% ipython --no-banner

In [1]: import numpy as np

In [2]: import numpy.linalg as la

In [3]: np.set_printoptions(suppress=True, linewidth=200)

In [4]: rd = lambda a: np.round(a, 1) + 0

In [5]: F = np.load("block10.npy")

In [6]: print(F)
[[  0.6  -0.4   0.9  -1.2   0.6   1.8   0.5]
 [ -0.6  -0.1  -0.8   0.   -0.3   0.4   1.1]
 [  0.8  -0.1   0.6  -0.7   0.4   1.   -0.3]
 [ -0.3   0.2  -0.7  -0.5   0.7  -0.4   1.4]
 [  0.3  -1.6   0.1  -0.4   1.6   1.    0.2]
 [  0.9   0.5   0.7   0.1   0.   -0.7  -1.1]
 [ -0.5   0.6  -0.6   0.    1.2   1.3  -1.3]
 [ -1.1  -0.1   0.4   0.5  -0.2  -1.3  -0.7]
 [  0.1  -0.2   0.3   0.   -0.2  -1.    1.6]
 [ -1.1   0.5   0.5   0.1  -0.7   0.2  -1.6]
 [  0.4   1.1  -0.8  -1.4   0.5   1.4   0.4]
 [ -0.5  -1.2  -1.5  -0.2   1.7   0.2   0. ]
 [ -0.2   0.4  -0.1   0.   -1.3   1.    0.1]
 [ -0.4   0.4  -0.3  -1.   -0.2   0.3  -0.1]
 [ -0.5   0.8   0.4   0.3   1.2  -0.8   2.2]
 [ -1.1  -3.    0.7   0.8   1.5  -0.2  -0.6]
 [  0.7  -1.6  -0.6   0.5  -1.7  -0.9  -2.5]
 [  0.2   2.6   0.7  -2.3  -0.2  -0.9   0.8]
 [  0.5   1.3  -0.8   0.4   0.2   0.   -0.6]
 [ -1.9  -0.3   1.   -1.3  -1.8   0.9   1.9]
 [ -1.1   0.9  -0.7   0.    0.1  -1.4   1.4]
 [ -1.7  -0.7  -0.7   0.5   1.1   0.3   0. ]
 [  0.3   0.4   0.4   0.5   1.2   1.1   2.1]
 [ -0.7   0.3   0.3  -1.2   0.6  -0.3   1.3]
 [  0.1   0.7  -1.9   2.6  -0.8   0.5   1.3]
 [ 18.  -20.    4.    6.   -6.   -6.   16. ]
 [ -1.1   0.    0.1   1.1   0.4  -0.2  -0.4]
 [ -1.6   0.1  -1.2   1.7  -1.1   0.1  -0.5]
 [ -1.2   0.8   0.2  -1.3   0.6   1.6  -0.8]
 [ -1.6   1.2  -0.4  -0.4   0.8  -1.   -0.5]
 [ -0.9  -1.5  -1.8  -1.3  -2.2   1.5  -0.7]]

In [7]: cen = (F - F.mean(axis=0)) / F.std(axis=0)

In [8]: print(rd(cen.std(axis=0)))
[1. 1. 1. 1. 1. 1. 1.]

In [9]: b = la.lstsq(np.delete(cen, 2, axis=1), cen[:, 2])[0]

In [10]: print(rd(b))
[ 0.4 -0.3 -0.4  0.1 -0.3  0.2]

In [11]: print(np.abs(b).argmax())
2

In [12]: C2 = np.cov(F, rowvar=False)

In [13]: print(np.argwhere(np.triu(np.abs(np.corrcoef(F.T)) > 0.8, 1)))
[[0 1]
 [0 6]
 [1 6]]

In [14]: print(rd(np.polyfit(F[:, 6], F[:, 3], 1)))
[ 0.3 -0.2]

In [15]: print(C2.shape)
(7, 7)

In [16]: print(rd(np.corrcoef(F.T)))
[[ 1.  -0.9  0.7  0.7 -0.7 -0.7  0.9]
 [-0.9  1.  -0.7 -0.8  0.7  0.7 -0.9]
 [ 0.7 -0.7  1.   0.4 -0.4 -0.6  0.7]
 [ 0.7 -0.8  0.4  1.  -0.5 -0.7  0.7]
 [-0.7  0.7 -0.4 -0.5  1.   0.6 -0.6]
 [-0.7  0.7 -0.6 -0.7  0.6  1.  -0.7]
 [ 0.9 -0.9  0.7  0.7 -0.6 -0.7  1. ]]

In [17]: print(rd(F.std(axis=0)))
[3.4 3.7 1.1 1.5 1.5 1.4 3. ]

In [18]: Y = np.array([[9, 7], [6, 2], [7, 2], [8, 9], [5, 3], [9, 7], [0, 4]])

In [19]: print(la.matrix_rank(np.vstack([F, Y.T])))
7

In [20]: print(la.matrix_rank(F @ Y))
2

In [21]: print(np.vstack([F, Y.T]).shape)
(33, 7)

In [22]: print(rd(np.einsum("ij->j", F)))
[  4.8 -18.   -1.6   1.9  -2.3  -0.5  20.6]

In [23]: mat = np.loadtxt("sample11.csv", delimiter=",")

In [24]: print(mat)
[[  1.   1.   2.   3.   0.   1.  -1.  -1.]
 [ -1.  -2.   2.   0.  -2.   0.  -2.   1.]
 [  1.  -3.  -1.   3.  -2.  -1.  -1.   3.]
 [ -1.  -4.  -4.   1.   1.   0.  -1.   0.]
 [  1.  -7.  -2.  -2.   4.   3.  -1.  -3.]
 [  0.  -6.  -4.   1.   4.   4.   1.   0.]
 [ -1.  -5.  -5.   4.   5.   6.  -2.  -3.]
 [ -4.  -2.  -8.   1.   3.   7.  -1.   0.]
 [ -7.  -4.  -5.   0.   1.  10.   2.   1.]
 [-10.  -1.  -7.   0.   0.  12.   2.   4.]
 [-11.  -2.  -7.  -2.   0.  13.  -1.   6.]
 [-11.  -2.  -4.  -2.   2.  12.   0.   3.]
 [-12.  -4.  -5.  -3.   0.  15.   0.   5.]
 [-14.  -6.  -7.  -1.   0.  14.  -3.   3.]
 [-11.  -8. -10.   0.  -1.  17.  -4.   3.]
 [-13.  -9.  -8.  -2.   2.  15.  -3.   2.]
 [-10.  -7.  -8.   0.   3.  15.  -6.   0.]
 [-12.  -4.  -9.   3.   1.  13.  -7.   1.]
 [ -9.  -7.  -6.   1.   1.  16.  -4.  -1.]
 [ -7.  -5.  -8.   4.   0.  16.  -7.   1.]
 [ -7.  -8.  -7.   5.   3.  16.  -4.  -1.]
 [-10. -10.  -8.   5.   2.  13.  -6.   0.]
 [-13.  -9.  -7.   8.   1.  11.  -6.  -3.]
 [-12. -11.  -9.   9.   4.   8.  -4.  -4.]
 [-15. -10.  -9.  12.   3.   8.  -7.  -2.]
 [-15. -10.  -8.   9.   5.  10.  -8.  -1.]
 [-12.  -9.  -5.   7.   6.   7. -11.  -3.]
 [-10. -12.  -5.   8.   7.   5. -11.  -2.]
 [-13. -11.  -7.   6.   5.   5. -13.  -4.]
 [-12.  -9.  -8.   5.   4.   2. -12.  -7.]
 [-10.  -6.  -5.   8.   7.   3. -13.  -8.]
 [-11.  -5.  -5.   7.   7.   3. -13. -11.]
 [-10.  -8.  -4.   9.   9.   6. -12. -14.]]

In [25]: z = mat[:, 5] > np.median(mat[:, 5])

In [26]: u = mat[z].mean(axis=0) - mat[~z].mean(axis=0)

In [27]: print((((mat - mat.mean(axis=0)) @ u > 0) == z).mean())
1.0

In [28]: print(np.argsort(-np.abs(u).round(6), kind="stable"))
[5 7 0 3 6 2 4 1]

In [29]: print(z.astype(int))
[0 0 0 0 0 0 0 0 1 1 1 1 1 1 1 1 1 1 1 1 1 1 1 0 0 1 0 0 0 0 0 0 0]

In [30]: print(rd(u))
[-4.3  0.4 -2.6 -3.3 -2.6  9.7  2.7  4.8]
